% ipython --no-banner

In [1]: import numpy as np

In [2]: np.set_printoptions(precision=3, suppress=True, linewidth=140, floatmode="fixed")

In [3]: arr = np.array([[4, -3, 2, 1, 3],
   ...:     [-3, -4, 0, 2, 1],
   ...:     [2, 0, 0, 0, 1],
   ...:     [1, 2, 0, 4, 2],
   ...:     [3, 1, 1, 2, -2]])

In [4]: Y = arr / np.sqrt((arr ** 2).mean(axis=1, keepdims=True))

In [5]: print(np.linalg.norm(Y, axis=1))
[2.236 2.236 2.236 2.236 2.236]

In [6]: print(np.linalg.matrix_rank(Y) == np.linalg.matrix_rank(arr))
True

In [7]: evals, evecs = np.linalg.eig(arr)

In [8]: print(round(float(np.prod(evals)), 3))
-316.0

In [9]: print(evals)
[ 7.070  4.578 -6.180 -0.540 -2.928]

In [10]: print(np.sort(np.linalg.eigvals(np.linalg.inv(arr))))
[-1.853 -0.342 -0.162  0.141  0.218]

In [11]: print(np.round(arr @ evecs[:, 0] - evals[0] * evecs[:, 0], 3) + 0)
[0.000 0.000 0.000 0.000 0.000]

In [12]: data = np.load("a.npy")

In [13]: print(data)
[[-2  2 -2]
 [ 3 -3  2]
 [ 3  0 -2]
 [-2  2 -2]]

In [14]: P = data @ np.linalg.solve(data.T @ data, data.T)

In [15]: print(np.round((np.eye(4) - P) @ data, 3) + 0)
[[0.000 0.000 0.000]
 [0.000 0.000 0.000]
 [0.000 0.000 0.000]
 [0.000 0.000 0.000]]

In [16]: x = np.array([-8, -1, 0])

In [17]: target = data @ x

In [18]: beta, lr = np.zeros(3), 1 / np.linalg.norm(data, 2) ** 2

In [19]: for i in range(3):
    ...:     beta -= lr * data.T @ (data @ beta - target)
    ...:     if i % 1 == 0: print(i, round(np.linalg.norm(data @ beta - target), 3))
    ...: 
0 14.039
1 10.359
2 7.666

In [20]: print(round(float(np.linalg.cond(data)), 3))
19.258

In [21]: Y = data / np.sqrt((data ** 2).mean(axis=1, keepdims=True))

In [22]: print(np.linalg.norm(Y, axis=1))
[1.732 1.732 1.732 1.732]

In [23]: print(np.linalg.matrix_rank(data - data.mean(axis=1, keepdims=True)))
2

In [24]: print(Y[2])
[ 1.441  0.000 -0.961]

In [25]: print(np.linalg.matrix_rank(Y) == np.linalg.matrix_rank(data))
True

In [26]: print(data - data.mean(axis=1, keepdims=True))
[[-1.333  2.667 -1.333]
 [ 2.333 -3.667  1.333]
 [ 2.667 -0.333 -2.333]
 [-1.333  2.667 -1.333]]

In [27]: q = data.astype(float).copy()

In [28]: for j in range(3):
    ...:     q[:, j] -= q[:, :j] @ (q[:, :j].T @ q[:, j])
    ...:     q[:, j] /= np.linalg.norm(q[:, j])
    ...: 

In [29]: print(np.round(q.T @ q, 3) + 0)
[[1.000 0.000 0.000]
 [0.000 1.000 0.000]
 [0.000 0.000 1.000]]

In [30]: print(q.round(3) + 0)
[[-0.392  0.285 -0.514]
 [ 0.588 -0.428 -0.686]
 [ 0.588  0.809  0.000]
 [-0.392  0.285 -0.514]]

In [31]: print(np.round(q.T @ data, 3) + 0)
[[ 5.099 -3.334  1.569]
 [ 0.000  2.426 -3.615]
 [ 0.000  0.000  0.686]]

In [32]: J = np.loadtxt("x.csv", delimiter=",")

In [33]: print(J)
[[ 0.974 -0.077 -0.077 -0.077 -0.179 -0.026]
 [-0.077  0.769 -0.231 -0.231 -0.538 -0.077]
 [-0.077 -0.231  0.769 -0.231 -0.538 -0.077]
 [-0.077 -0.231 -0.231  0.769 -0.538 -0.077]
 [-0.179 -0.538 -0.538 -0.538 -0.256 -0.179]
 [-0.026 -0.077 -0.077 -0.077 -0.179  0.974]]

In [34]: # orthonormal columns

In [35]: evals, evecs = np.linalg.eigh(J)

In [36]: print(np.linalg.eigvalsh(J @ J))
[1.000 1.000 1.000 1.000 1.000 1.000]

In [37]: print(np.linalg.svd(J, compute_uv=False))
[1.000 1.000 1.000 1.000 1.000 1.000]

In [38]: print(np.round(evecs.T @ evecs, 3) + 0)
[[1.000 0.000 0.000 0.000 0.000 0.000]
 [0.000 1.000 0.000 0.000 0.000 0.000]
 [0.000 0.000 1.000 0.000 0.000 0.000]
 [0.000 0.000 0.000 1.000 0.000 0.000]
 [0.000 0.000 0.000 0.000 1.000 0.000]
 [0.000 0.000 0.000 0.000 0.000 1.000]]

In [39]: print(evecs @ np.diag(evals) @ evecs.T)
[[ 0.974 -0.077 -0.077 -0.077 -0.179 -0.026]
 [-0.077  0.769 -0.231 -0.231 -0.538 -0.077]
 [-0.077 -0.231  0.769 -0.231 -0.538 -0.077]
 [-0.077 -0.231 -0.231  0.769 -0.538 -0.077]
 [-0.179 -0.538 -0.538 -0.538 -0.256 -0.179]
 [-0.026 -0.077 -0.077 -0.077 -0.179  0.974]]

In [40]: print(np.linalg.eigvalsh(J + 4 * np.eye(6)))
[3.000 5.000 5.000 5.000 5.000 5.000]

In [41]: print((evals > 1e-8).sum(), (evals < -1e-8).sum())
5 1

In [42]: print([round(float(np.linalg.det(J[:i, :i])), 2) + 0 for i in range(1, 7)])
[0.97, 0.74, 0.51, 0.28, -0.97, -1.0]

In [43]: print(np.all(np.linalg.eigvalsh(J) > 0))
False

In [44]: x = np.array([2, -3, 3, -1, -1])

In [45]: target = arr @ x

In [46]: print(target)
[ 19   3   3 -10   6]

In [47]: print(np.round(np.linalg.solve(arr.T, arr[1]), 3) + 0)
[0.000 1.000 0.000 0.000 0.000]

In [48]: print(np.linalg.solve(arr, target))
[ 2.000 -3.000  3.000 -1.000 -1.000]

In [49]: x = np.array([-5, -5, 1, -1, -2, -1])

In [50]: print((J @ x).argmax())
4

In [51]: print(J @ np.eye(6)[1])
[-0.077  0.769 -0.231 -0.231 -0.538 -0.077]

In [52]: print(J @ x)
[-4.103 -2.308  3.692  1.692  4.282 -0.103]

In [53]: mat = np.load("test13.npy")

In [54]: print(mat)
[[ 2  1  0 -5]
 [ 1  4 -2  4]
 [ 0 -2  0  3]
 [-5  4  3 10]]

In [55]: # symmetric, so the eigenvalues are real

In [56]: Y = np.array([[3, 3], [3, 3], [0, 1], [2, 1]])

In [57]: print(np.einsum("ik,kj->ji", mat, Y))
[[-1 23  0 17]
 [ 4 17 -3 10]]

In [58]: print(np.einsum("ik,kj->ij", mat, Y))
[[-1  4]
 [23 17]
 [ 0 -3]
 [17 10]]

In [59]: print(np.linalg.matrix_rank(np.vstack([mat, Y.T])))
4

In [60]: print(np.linalg.matrix_rank(mat @ Y))
2

In [61]: print(np.vstack([mat, Y.T]).shape)
(6, 4)

In [62]: rng = np.random.default_rng(286)

In [63]: lab = rng.permutation(4)

In [64]: print(lab)
[0 1 2 3]

In [65]: Y = mat[lab][:, lab]

In [66]: print(round(np.linalg.det(Y), 3), np.round(np.linalg.det(mat[lab]), 3))
-199.0 -199.0

In [67]: print(np.diag(Y))
[ 2  4  0 10]

In [68]: print(np.sort(np.abs(np.linalg.eigvals(Y))))
[ 0.787  3.635  5.034 13.814]

In [69]: print(np.allclose(Y, mat))
True
